% python3 -q
>>> import numpy as np
>>> from numpy import linalg as LA
>>> np.set_printoptions(precision=2, suppress=True, linewidth=200)
>>> other = np.array([[2, -3, -3, 1, -2],
...     [3, -2, 2, -3, 0],
...     [2, -2, 2, 0, 0],
...     [1, -2, 0, -1, 1],
...     [2, 0, 1, -2, 1],
...     [-2, -2, -2, -3, 3]])
>>> arr = other.T @ other
>>> print(arr)
[[ 26 -14  10  -6  -7]
 [-14  25   5  11  -2]
 [ 10   5  22  -5   1]
 [ -6  11  -5  24 -14]
 [ -7  -2   1 -14  15]]
>>> rng = np.random.default_rng(922)
>>> labels = rng.permutation(5)
>>> other = arr[:, labels] * rng.choice([-1, 1], 5)
>>> print(other)
[[  7 -26  -6  10  14]
 [  2  14  11   5 -25]
 [ -1 -10  -5  22  -5]
 [ 14   6  24  -5 -11]
 [-15   7 -14   1   2]]
>>> Uu, _, Vh = LA.svd(arr.T @ other)
>>> print(labels)
[4 0 3 2 1]
>>> print(np.round(Uu @ Vh, 2) + 0)
[[ 0. -1.  0.  0.  0.]
 [ 0.  0.  0.  0. -1.]
 [ 0.  0.  0.  1.  0.]
 [ 0.  0.  1.  0.  0.]
 [-1.  0.  0.  0.  0.]]
>>> print(np.allclose(other @ other.T, other.T @ other))
False
>>> print(np.sort(np.abs(LA.eigvals(other))))
[ 1.13  4.94 29.48 29.48 30.05]
>>> print(LA.matrix_power(other, 3))
[[-14503   3194 -17152  -6062  12432]
 [ 13731 -21182   6654  14567   2588]
 [ -2051 -15761 -11364  16627   4787]
 [ 10700  -8459  10199  -7214  10815]
 [  -722   4350    805   9244 -14625]]
>>> print(np.round(LA.det(arr.T), 2))
145625.0
>>> print(np.round(LA.eigvals(arr).sum().real, 2))
112.0
>>> print(np.einsum("ij,ji->", arr, arr))
4092
>>> print(np.round(LA.det(arr[::-1]), 2))
145625.0
>>> print(np.einsum("ii->", arr))
112
>>> f = np.array([5, -1, -6, -6, -2])
>>> other = arr + np.outer(f, np.eye(5)[3])
>>> print(round(LA.det(other) / LA.det(arr), 2), np.round(1 + LA.solve(arr, f)[3], 2))
-0.18 -0.18
>>> print(other)
[[ 26. -14.  10.  -1.  -7.]
 [-14.  25.   5.  10.  -2.]
 [ 10.   5.  22. -11.   1.]
 [ -6.  11.  -5.  18. -14.]
 [ -7.  -2.   1. -16.  15.]]
>>> print(LA.matrix_rank(other - arr))
1
